$ python -q
>>> import numpy as np
>>> np.set_printoptions(precision=2, suppress=True, linewidth=120)
>>> def tidy(a):
...     return np.round(a, 2) + 0
... 
>>> X = np.load("sample16.npy")
>>> tidy(X)
array([[-0.07,  0.24, -0.11, -0.72, -0.63],
       [ 0.58, -0.29,  0.71, -0.26,  0.  ],
       [ 0.8 ,  0.21, -0.5 ,  0.2 , -0.15],
       [ 0.07,  0.74,  0.13, -0.3 ,  0.59],
       [ 0.07, -0.52, -0.47, -0.53,  0.48]])
>>> np.allclose(X, X.T)
False
>>> tidy((X + X.T) / 2)
array([[-0.07,  0.41,  0.35, -0.33, -0.28],
       [ 0.41, -0.29,  0.46,  0.24, -0.26],
       [ 0.35,  0.46, -0.5 ,  0.17, -0.31],
       [-0.33,  0.24,  0.17, -0.3 ,  0.03],
       [-0.28, -0.26, -0.31,  0.03,  0.48]])
>>> np.allclose(X @ X.T, X.T @ X)
True
>>> out = np.array([[3, 9, 0], [2, 3, 4]])
>>> W2 = np.kron(out, X)
>>> tidy(np.linalg.norm(W2, 2)), tidy(np.linalg.norm(out, 2) * np.linalg.norm(X, 2))
(np.float64(10.22), np.float64(10.22))
>>> u = np.array([-2, 2, 2])
>>> tidy(np.cross(X[0, :3], X[1, :3]))
array([ 0.14, -0.01, -0.12])
>>> tidy(np.convolve(X[0], u))
array([ 0.15, -0.63,  0.56,  1.71, -0.41, -2.71, -1.27])
>>> tidy(np.polyval(u, X[0]))
array([ 1.84,  2.37,  1.75, -0.49, -0.07])
>>> out = X / np.sqrt((X ** 2).mean(axis=1, keepdims=True))
>>> np.linalg.matrix_rank(out) == np.linalg.matrix_rank(X)
np.True_
>>> tidy(out[0])
array([-0.16,  0.54, -0.25, -1.62, -1.41])
>>> tidy(np.linalg.norm(out, axis=1))
array([2.24, 2.24, 2.24, 2.24, 2.24])
>>> tidy(X - X.mean(axis=1, keepdims=True))
array([[ 0.19,  0.5 ,  0.15, -0.46, -0.37],
       [ 0.44, -0.44,  0.56, -0.41, -0.15],
       [ 0.69,  0.1 , -0.61,  0.09, -0.27],
       [-0.17,  0.49, -0.12, -0.54,  0.34],
       [ 0.27, -0.33, -0.27, -0.33,  0.67]])
>>> tidy(X @ X.T)
array([[1., 0., 0., 0., 0.],
       [0., 1., 0., 0., 0.],
       [0., 0., 1., 0., 0.],
       [0., 0., 0., 1., 0.],
       [0., 0., 0., 0., 1.]])
>>> tidy(np.linalg.svd(X, compute_uv=False))
array([1., 1., 1., 1., 1.])
>>> J = np.load("run19.npy")
>>> J
array([[2, 3, 1],
       [3, 1, 1],
       [1, 2, 2]])
>>> rng = np.random.default_rng(305300)
>>> lab = rng.permutation(3)
>>> out = J[:, lab] * rng.choice([-1, 1], 3)
>>> out
array([[-1, -3, -2],
       [-1, -1, -3],
       [-2, -2, -1]])
>>> Uu, _, Vh = np.linalg.svd(J.T @ out)
>>> lab
array([2, 1, 0])
>>> tidy(np.linalg.lstsq(J, out)[0])
array([[ 0.,  0., -1.],
       [ 0., -1.,  0.],
       [-1.,  0.,  0.]])
>>> u = np.array([-1, 0, 1])
>>> out = J + np.outer(u, np.eye(3)[1])
>>> np.linalg.matrix_rank(out - J)
np.int64(1)
>>> tidy(np.linalg.det(out) / np.linalg.det(J)), tidy(1 + np.linalg.solve(J, u)[1])
(np.float64(0.4), np.float64(0.4))
>>> np.linalg.matrix_rank(np.linalg.inv(out) - np.linalg.inv(J), tol=1e-8)
np.int64(1)
>>> np.allclose(J, J.T)
False
>>> np.allclose(J @ J.T, J.T @ J)
False
>>> tidy(np.abs(np.linalg.eigvals(J)).max())
np.float64(5.4)
>>> tidy(np.sort(np.abs(np.linalg.eigvals(J))))
array([1.18, 1.57, 5.4 ])
>>> tidy(np.linalg.det(J))
np.float64(-10.0)
>>> np.trace(J)
np.int64(5)
>>> J @ J
array([[14, 11,  7],
       [10, 12,  6],
       [10,  9,  7]])
>>> vec = np.array([-4, -3, 3])
>>> h1 = np.maximum(J @ vec, 0)
>>> np.maximum(J @ (3 * vec), 0)
array([0, 0, 0])
>>> out = np.linalg.inv(J)
>>> tidy(out)
array([[ 0. ,  0.4, -0.2],
       [ 0.5, -0.3, -0.1],
       [-0.5,  0.1,  0.7]])
>>> tidy(np.linalg.det(J) * np.linalg.det(out))
np.float64(1.0)
>>> tidy(np.linalg.inv(out))
array([[2., 3., 1.],
       [3., 1., 1.],
       [1., 2., 2.]])
>>> tidy(np.linalg.slogdet(J)[0])
np.float64(-1.0)
>>> tidy(np.linalg.det(J) * out)
array([[ 0., -4.,  2.],
       [-5.,  3.,  1.],
       [ 5., -1., -7.]])
>>> np.allclose(out, J.T)
False
>>> (np.abs(out) > 1e-9).astype(int)
array([[0, 1, 1],
       [1, 1, 1],
       [1, 1, 1]])
>>> E = np.load("arr.npy")
>>> E
array([[-0.82,  1.24, -0.48,  0.47],
       [-1.44, -1.64,  1.72,  1.5 ],
       [-0.5 ,  0.67, -0.3 ,  0.19],
       [ 1.  , -0.84,  0.84,  0.52],
       [-0.9 ,  2.09, -0.7 ,  0.93],
       [ 1.56,  0.35, -0.7 , -1.02]])
>>> # rank 3
>>> [round(float(x), 2) for x in np.linalg.svd(E, compute_uv=False)[:3]]
[3.82, 3.32, 1.09]
>>> rk = np.linalg.matrix_rank(E)
>>> rk
np.int64(3)
>>> ns = np.linalg.svd(E)[2][rk:].T
>>> np.allclose(E @ ns, 0)
True
>>> ns.shape
(4, 1)
>>> tidy(E @ ns)
array([[0.],
       [0.],
       [0.],
       [0.],
       [0.],
       [0.]])
>>> u = np.array([2, 2, 1])
>>> tidy(np.cross(E[3, :3], E[0, :3]))
array([-0.64, -0.21,  0.55])
>>> tidy(np.correlate(E[3], E[0], "full"))
array([ 0.47, -0.87,  2.04, -2.02,  1.48, -0.04, -0.43])
>>> lab = rng.integers(0, 2, 6)
>>> feats = np.array([[1, 0, 2, -2, 2, -1],
...     [2, 1, 0, -2, -1, -1],
...     [0, 0, 2, -2, -2, -2],
...     [0, -2, 0, -1, 2, -1],
...     [1, -2, 1, 1, 1, 0],
...     [1, -1, 0, -1, -2, 0]]) * (lab[:, None] == lab)
>>> feats
array([[ 1,  0,  0, -2,  2,  0],
       [ 0,  1,  0,  0,  0, -1],
       [ 0,  0,  2,  0,  0, -2],
       [ 0,  0,  0, -1,  2,  0],
       [ 1,  0,  0,  1,  1,  0],
       [ 0, -1,  0,  0,  0,  0]])
>>> # 2 blocks once reordered
>>> Uu, sv, Vh = np.linalg.svd(feats, full_matrices=False)
>>> tidy(Vh @ Vh.T)
array([[1., 0., 0., 0., 0., 0.],
       [0., 1., 0., 0., 0., 0.],
       [0., 0., 1., 0., 0., 0.],
       [0., 0., 0., 1., 0., 0.],
       [0., 0., 0., 0., 1., 0.],
       [0., 0., 0., 0., 0., 1.]])
>>> tidy(sv / sv[0])
array([1.  , 0.8 , 0.46, 0.4 , 0.22, 0.13])
>>> (sv > 1e-8).sum()
np.int64(6)
>>> tidy(np.sort(np.abs(np.linalg.eigvals(feats))))
array([0.62, 1.  , 1.62, 2.  , 2.24, 2.24])
>>> np.allclose(feats @ feats.T, feats.T @ feats)
False
>>> assert feats == feats.T
Traceback (most recent call last):
  File "<python-input-77>", line 1, in <module>
    assert feats == feats.T
           ^^^^^^^^^^^^^^^^
ValueError: The truth value of an array with more than one element is ambiguous. Use a.any() or a.all()
>>> np.linalg.matrix_power(feats, 2)
array([[ 3,  0,  0,  2,  0,  0],
       [ 0,  2,  0,  0,  0, -1],
       [ 0,  2,  4,  0,  0, -4],
       [ 2,  0,  0,  3,  0,  0],
       [ 2,  0,  0, -2,  5,  0],
       [ 0, -1,  0,  0,  0,  1]])
>>> tidy(np.abs(np.linalg.eigvals(feats)).max())
np.float64(2.24)
>>> feats @ feats
array([[ 3,  0,  0,  2,  0,  0],
       [ 0,  2,  0,  0,  0, -1],
       [ 0,  2,  4,  0,  0, -4],
       [ 2,  0,  0,  3,  0,  0],
       [ 2,  0,  0, -2,  5,  0],
       [ 0, -1,  0,  0,  0,  1]])
>>> tidy(np.linalg.svd(feats, compute_uv=False))
array([3.68, 2.94, 1.68, 1.47, 0.81, 0.46])
>>> feats - feats[0]
array([[ 0,  0,  0,  0,  0,  0],
       [-1,  1,  0,  2, -2, -1],
       [-1,  0,  2,  2, -2, -2],
       [-1,  0,  0,  1,  0,  0],
       [ 0,  0,  0,  3, -1,  0],
       [-1, -1,  0,  2, -2,  0]])
>>> np.unravel_index(np.abs(feats).argmax(), feats.shape)
(np.int64(0), np.int64(3))
>>> feats.sum(axis=0)
array([ 2,  0,  2, -2,  5, -3])
>>> feats.sum(axis=1)
array([ 1,  0,  0,  1,  3, -1])
>>> np.abs(feats).max()
np.int64(2)
>>> arr = np.array([[0.64, 0.2, 0.08, -0.48],
...     [0.0, 0.0, 0.0, 0.0],
...     [0.96, 0.3, 0.12, -0.72]])
>>> arr
array([[ 0.64,  0.2 ,  0.08, -0.48],
       [ 0.  ,  0.  ,  0.  ,  0.  ],
       [ 0.96,  0.3 ,  0.12, -0.72]])
>>> out = arr + rng.integers(-2, 3, (3, 1)) @ rng.integers(-2, 3, (1, 4))
>>> tidy(out)
array([[-1.36,  2.2 ,  2.08, -2.48],
       [-2.  ,  2.  ,  2.  , -2.  ],
       [ 0.96,  0.3 ,  0.12, -0.72]])
>>> np.linalg.matrix_rank(out - arr, tol=1e-8)
np.int64(1)
>>> T = np.stack([arr, 3 * arr, arr[::-1]])
>>> tidy(T.sum(axis=0))
array([[ 3.52,  1.1 ,  0.44, -2.64],
       [ 0.  ,  0.  ,  0.  ,  0.  ],
       [ 4.48,  1.4 ,  0.56, -3.36]])
>>> (T @ arr.T).shape
(3, 3, 3)
>>> mat = np.arange(12).reshape(3, 4) + 5
>>> mat
array([[ 5,  6,  7,  8],
       [ 9, 10, 11, 12],
       [13, 14, 15, 16]])
>>> # rank 2
>>> vec = np.array([5, 1, 2, 0])
>>> h1 = np.maximum(mat @ vec, 0)
>>> h1
array([ 45,  77, 109])
>>> np.maximum(mat @ vec, 0) - np.maximum(-mat @ vec, 0)
array([ 45,  77, 109])
>>> mat.T @ h1
array([2335, 2566, 2797, 3028])
>>> mat * (h1 > 1e-9)[:, None]
array([[ 5,  6,  7,  8],
       [ 9, 10, 11, 12],
       [13, 14, 15, 16]])
>>> F = np.load("a.npy")
>>> F
array([[1, 0, 0],
       [0, 1, 0],
       [1, 0, 1]])
>>> # triangular, det is the product of the diagonal
>>> tidy(np.sort(np.linalg.eigvals(F)))
array([1., 1., 1.])
>>> np.linalg.matrix_rank(F - F[0, 0] * np.eye(3))
np.int64(1)
>>> A = np.array([[0.49, 0.49, 0.07, 0.07],
...     [0.49, 0.49, 0.07, 0.07],
...     [0.07, 0.07, 0.01, 0.01],
...     [0.07, 0.07, 0.01, 0.01]])
>>> A
array([[0.49, 0.49, 0.07, 0.07],
       [0.49, 0.49, 0.07, 0.07],
       [0.07, 0.07, 0.01, 0.01],
       [0.07, 0.07, 0.01, 0.01]])
>>> # rows 0 and 1 are equal
>>> vals, vecs = np.linalg.eigh(A)
>>> vec = np.array([-5, -2, 3, -2])
>>> tidy(vecs * np.abs(vals) @ vecs.T)
array([[0.49, 0.49, 0.07, 0.07],
       [0.49, 0.49, 0.07, 0.07],
       [0.07, 0.07, 0.01, 0.01],
       [0.07, 0.07, 0.01, 0.01]])
>>> tidy(np.linalg.eigvalsh(A[1:, 1:]))
array([0.  , 0.  , 0.51])
>>> np.abs(A).sum(axis=1).max(), np.abs(vals).max()
(np.float64(1.12), np.float64(1.0))
>>> tidy(np.trace(np.linalg.pinv(A) @ A))
np.float64(1.0)
>>> np.linalg.lstsq(A[:-1].T, A[-1])[2]
np.int32(1)
>>> np.abs(np.diag(np.linalg.qr(A)[1])) > 1e-9
array([ True, False, False, False])
>>> tidy(A @ np.linalg.pinv(A) @ A)
array([[0.49, 0.49, 0.07, 0.07],
       [0.49, 0.49, 0.07, 0.07],
       [0.07, 0.07, 0.01, 0.01],
       [0.07, 0.07, 0.01, 0.01]])
>>> try:
...     np.linalg.inv(A)
... except np.linalg.LinAlgError as e:
...     print("failed:", e)
... 
failed: Singular matrix
>>> Uu, sv, Vh = np.linalg.svd(A)
>>> vecs = Vh[:(sv > 1e-8).sum()]
>>> vec = A[0] + 5 * A[3] + rng.integers(2) * np.eye(4)[0]
>>> tidy(vec)
array([0.84, 0.84, 0.12, 0.12])
>>> np.allclose(vecs.T @ vecs @ vec, vec)
True
>>> tidy(np.diag(vecs.T @ vecs))
array([0.49, 0.49, 0.01, 0.01])
